>>> import numpy as np
>>> import numpy.linalg as la
>>> np.set_printoptions(suppress=True, linewidth=120)
>>> m1 = np.load("a.npy")
>>> print(m1)
[[ 2  2  2  2  2 -1  0  6 -6 -1  1  0]
 [ 1 -1  1 -2  3  0 -3  1 -4  1 -2  1]
 [ 2  2  1  0 -1  1  0 -2  2  1  2 -1]
 [ 2  2  4  3 -1  0  3  3 -1  0  0  0]
 [ 0  3  5  5  0  6  2  3 -1 -1 -1 -3]
 [ 3  4  5  1  4  2 -3  0 -3  4  2  0]
 [ 4  3  4 -3  3 -1 -3 -1 -3  4  0  1]
 [ 3  2  4  1  1  2  1  0 -4  0  2  0]
 [ 4  4  0 -1  0  0  1  0  4  3  1  0]
 [ 0  3  3 -1  3  0 -1  0 -3  3 -2  0]
 [-2  4 -1  2  3  3  2  0 -4  3  0  0]
 [ 2  1  4 -1  2  0 -1 -2 -4  0  2  1]
 [-1  1  1  4  1 -2 -2  3 -4  0  3 -1]
 [ 1  4  3  2  3  2 -1 -1 -2  4  1 -1]
 [ 0  6 -1  0  3  0  2  0  1  4  2  2]
 [-2  2  4  3  4  0  1  0 -6  1  1  1]
 [ 1 -1  1 -2  3  0 -3  1 -4  1 -2  1]
 [ 1  2  1  0  1 -2  3  1  0  0  1  2]
 [-3  2 -2  2  1 -2 -1  0 -4  0  4  0]
 [ 1 -2  2 -1  1 -3  0  0 -4 -2  2  3]
 [ 1  6  9  8  1  5  4  1 -3  0  4 -2]
 [ 4  2  3 -1  0  1 -2 -1  1  1  3  0]
 [ 3  5  1  2  0  3  3  4  3  2  0 -1]
 [-1  1  1  1  5 -5  1 -1 -8  2  5  6]
 [ 0  3  1  2  0  0  2 -3  0  1  4  1]
 [ 1  3  3  1  3 -3  0  1 -3  4  1  2]
 [-2  0  3  4  0  1 -2  3 -4 -3  0 -3]
 [-2  3  2  3  1 -4  0  1 -5  0  4  1]
 [-1  0  3  2  1  2  0  1 -2 -1 -2 -1]
 [ 0 -1  1  0  2 -1 -5  3 -6 -1  0 -1]
 [ 1  2  2 -1  1 -2  0  0 -1  2  0  1]
 [-1  3 -2  2  1  1  3  0 -2  2  2  1]
 [-4  2  0  3  1 -3  1 -1 -6 -2  6  1]
 [ 4  4 -2 -3  3 -3  0 -1  0  5  3  4]
 [ 0  2  2  1  0  2  0  0  1  0  1 -1]
 [ 2  3  3  2  0 -4  0  5 -1  0  1  0]
 [-1  5  4  7  2  4 -1  5 -5  1  2 -4]]
>>> C2 = np.cov(m1, rowvar=False)
>>> print(round(float(np.corrcoef(m1[:, 5], m1[:, 2])[0, 1]), 1))
0.4
>>> print(np.median(m1, axis=0))
[ 1.  2.  2.  1.  1.  0.  0.  0. -3.  1.  1.  0.]
>>> print(np.round(la.eigvalsh(C2)[::-1], 1) + 0)
[15.5 13.1  8.2  5.8  4.   3.7  2.5  1.2  0.4  0.3  0.1  0. ]
>>> Z = m1[[28, 24]].astype(float)
>>> for _ in range(3):
...     labels = la.norm(m1[:, None] - Z, axis=-1).argmin(axis=1)
...     Z = np.array([m1[labels == j].mean(axis=0) for j in range(2)])
... 
>>> print(labels)
[0 0 1 0 0 0 0 0 1 0 1 0 0 1 1 0 0 1 1 0 0 1 1 1 1 1 0 1 0 0 1 1 1 1 1 0 0]
>>> print(np.abs(Z[1] - Z[0]).argmax())
2
>>> print(np.round(Z[1] - Z[0], 1))
[-0.3  1.3 -2.6 -0.9 -0.3 -1.1  1.5 -1.9  2.3  1.5  1.6  1.3]
>>> other = m1[0, 0] * m1[1:] - np.outer(m1[1:, 0], m1[0])
>>> print(other)
[[  0  -4   0  -6   4   1  -6  -4  -2   3  -5   2]
 [  0   0  -2  -4  -6   4   0 -16  16   4   2  -2]
 [  0   0   4   2  -6   2   6  -6  10   2  -2   0]
 [  0   6  10  10   0  12   4   6  -2  -2  -2  -6]
 [  0   2   4  -4   2   7  -6 -18  12  11   1   0]
 [  0  -2   0 -14  -2   2  -6 -26  18  12  -4   2]
 [  0  -2   2  -4  -4   7   2 -18  10   3   1   0]
 [  0   0  -8 -10  -8   4   2 -24  32  10  -2   0]
 [  0   6   6  -2   6   0  -2   0  -6   6  -4   0]
 [  0  12   2   8  10   4   4  12 -20   4   2   0]
 [  0  -2   4  -6   0   2  -2 -16   4   2   2   2]
 [  0   4   4  10   4  -5  -4  12 -14  -1   7  -2]
 [  0   6   4   2   4   5  -2  -8   2   9   1  -2]
 [  0  12  -2   0   6   0   4   0   2   8   4   4]
 [  0   8  12  10  12  -2   2  12 -24   0   4   2]
 [  0  -4   0  -6   4   1  -6  -4  -2   3  -5   2]
 [  0   2   0  -2   0  -3   6  -4   6   1   1   4]
 [  0  10   2  10   8  -7  -2  18 -26  -3  11   0]
 [  0  -6   2  -4   0  -5   0  -6  -2  -3   3   6]
 [  0  10  16  14   0  11   8  -4   0   1   7  -4]
 [  0  -4  -2 -10  -8   6  -4 -26  26   6   2   0]
 [  0   4  -4  -2  -6   9   6 -10  24   7  -3  -2]
 [  0   4   4   4  12 -11   2   4 -22   3  11  12]
 [  0   6   2   4   0   0   4  -6   0   2   8   2]
 [  0   4   4   0   4  -5   0  -4   0   9   1   4]
 [  0   4  10  12   4   0  -4  18 -20  -8   2  -6]
 [  0  10   8  10   6 -10   0  14 -22  -2  10   2]
 [  0   2   8   6   4   3   0   8 -10  -3  -3  -2]
 [  0  -2   2   0   4  -2 -10   6 -12  -2   0  -2]
 [  0   2   2  -4   0  -3   0  -6   4   5  -1   2]
 [  0   8  -2   6   4   1   6   6 -10   3   5   2]
 [  0  12   8  14  10 -10   2  22 -36  -8  16   2]
 [  0   0 -12 -14  -2  -2   0 -26  24  14   2   8]
 [  0   4   4   2   0   4   0   0   2   0   2  -2]
 [  0   2   2   0  -4  -6   0  -2  10   2   0   0]
 [  0  12  10  16   6   7  -2  16 -16   1   5  -8]]
>>> print(la.matrix_rank(other), la.matrix_rank(m1))
11 12
>>> print(np.flatnonzero(~other.round(6).any(axis=1)))
[]
>>> x0 = np.array([1, 2, 1, 1, 0, -1, -1, 2, 2, -3, 1, 2])
>>> a = np.maximum(other @ x0, 0)
>>> print(np.round(np.tanh(other @ x0), 1))
[-1.  -1.  -1.   1.  -1.  -1.  -1.  -1.  -1.   0.  -1.   1.  -1.   1.   1.  -1.   1.   1.  -0.8  1.  -1.  -1.   1.
  1.  -1.   1.   1.   1.   0.  -1.   1.   1.  -1.   1.   1.   1. ]
>>> print(np.maximum(other @ x0, 0) - np.maximum(-other @ x0, 0))
[-31 -24  -2  16 -41 -66 -39 -40 -16   0 -30  33 -27  10  22 -31   9  45  -1  19 -38 -13  15   8  -9  44  52  13   0
 -11   5  70 -52  12  22  31]
>>> print(a)
[ 0  0  0 16  0  0  0  0  0  0  0 33  0 10 22  0  9 45  0 19  0  0 15  8  0 44 52 13  0  0  5 70  0 12 22 31]
>>> print(other.T @ a)
[    0  3356  2918  4156  2354 -1358   126  5112 -7424  -996  3086  -230]
>>> print(np.maximum(other @ (3 * x0), 0))
[  0   0   0  48   0   0   0   0   0   0   0  99   0  30  66   0  27 135   0  57   0   0  45  24   0 132 156  39   0
   0  15 210   0  36  66  93]
>>> labels = m1[:, 10] > np.median(m1[:, 10])
>>> f = m1[labels].mean(axis=0) - m1[~labels].mean(axis=0)
>>> print(round((((m1 - m1.mean(axis=0)) @ f > 0) == labels).mean(), 1))
0.9
>>> print(labels.astype(int))
[0 0 1 0 0 1 0 1 0 0 0 1 1 0 1 0 0 0 1 1 1 1 0 1 1 0 0 1 0 0 0 1 1 1 0 0 1]
>>> J = np.load("mat.npy")
>>> print(J.round(1))
[[ 1.  -0.1  0.1  0.1 -0.1  0.1  0.1 -0.1 -0.1]
 [-0.1  0.6  0.3  0.2 -0.4  0.2  0.4 -0.3 -0.2]
 [ 0.1  0.3  0.8 -0.1  0.3 -0.1 -0.3  0.2  0.1]
 [ 0.1  0.2 -0.1  0.9  0.2 -0.1 -0.2  0.1  0.1]
 [-0.1 -0.4  0.3  0.2  0.6  0.2  0.4 -0.3 -0.2]
 [ 0.1  0.2 -0.1 -0.1  0.2  0.9 -0.2  0.1  0.1]
 [ 0.1  0.4 -0.3 -0.2  0.4 -0.2  0.6  0.3  0.2]
 [-0.1 -0.3  0.2  0.1 -0.3  0.1  0.3  0.8 -0.1]
 [-0.1 -0.2  0.1  0.1 -0.2  0.1  0.2 -0.1  0.9]]
>>> print(np.round(J.T @ J, 1) + 0)
[[1. 0. 0. 0. 0. 0. 0. 0. 0.]
 [0. 1. 0. 0. 0. 0. 0. 0. 0.]
 [0. 0. 1. 0. 0. 0. 0. 0. 0.]
 [0. 0. 0. 1. 0. 0. 0. 0. 0.]
 [0. 0. 0. 0. 1. 0. 0. 0. 0.]
 [0. 0. 0. 0. 0. 1. 0. 0. 0.]
 [0. 0. 0. 0. 0. 0. 1. 0. 0.]
 [0. 0. 0. 0. 0. 0. 0. 1. 0.]
 [0. 0. 0. 0. 0. 0. 0. 0. 1.]]
>>> other = J / la.norm(J, axis=1, keepdims=True)
>>> C2 = other @ other.T
>>> print(np.degrees(np.arccos(np.clip(C2[2, 3], -1, 1))))
90.0
>>> print(np.argwhere(np.triu(np.abs(C2) > 0.95, 1)))
[]
>>> rng = np.random.default_rng(7748)
>>> labels = rng.permutation(9)
>>> other = J[:, labels] * rng.choice([-1, 1], 9)
>>> print(other.round(1))
[[ 0.1 -0.1  0.1  0.1  1.  -0.1 -0.1  0.1 -0.1]
 [ 0.3 -0.2  0.4 -0.6 -0.1 -0.4 -0.3  0.2 -0.2]
 [ 0.8  0.1 -0.3 -0.3  0.1  0.3  0.2 -0.1  0.1]
 [-0.1  0.1 -0.2 -0.2  0.1  0.2  0.1 -0.1 -0.9]
 [ 0.3 -0.2  0.4  0.4 -0.1  0.6 -0.3  0.2 -0.2]
 [-0.1 -0.9 -0.2 -0.2  0.1  0.2  0.1 -0.1  0.1]
 [-0.3  0.2  0.6 -0.4  0.1  0.4  0.3 -0.2  0.2]
 [ 0.2 -0.1  0.3  0.3 -0.1 -0.3  0.8  0.1 -0.1]
 [ 0.1 -0.1  0.2  0.2 -0.1 -0.2 -0.1 -0.9 -0.1]]
>>> Uu, _, vt = la.svd(J.T @ other)
>>> print(np.round(Uu @ vt, 1) + 0)
[[ 0.  0.  0.  0.  1.  0.  0.  0.  0.]
 [ 0.  0.  0. -1.  0.  0.  0.  0.  0.]
 [ 1.  0.  0.  0.  0.  0.  0.  0.  0.]
 [ 0.  0.  0.  0.  0.  0.  0.  0. -1.]
 [ 0.  0.  0.  0.  0.  1.  0.  0.  0.]
 [ 0. -1.  0.  0.  0.  0.  0.  0.  0.]
 [ 0.  0.  1.  0.  0.  0.  0.  0.  0.]
 [ 0.  0.  0.  0.  0.  0.  1.  0.  0.]
 [ 0.  0.  0.  0.  0.  0.  0. -1.  0.]]
>>> print(labels)
[2 5 6 1 0 4 7 8 3]
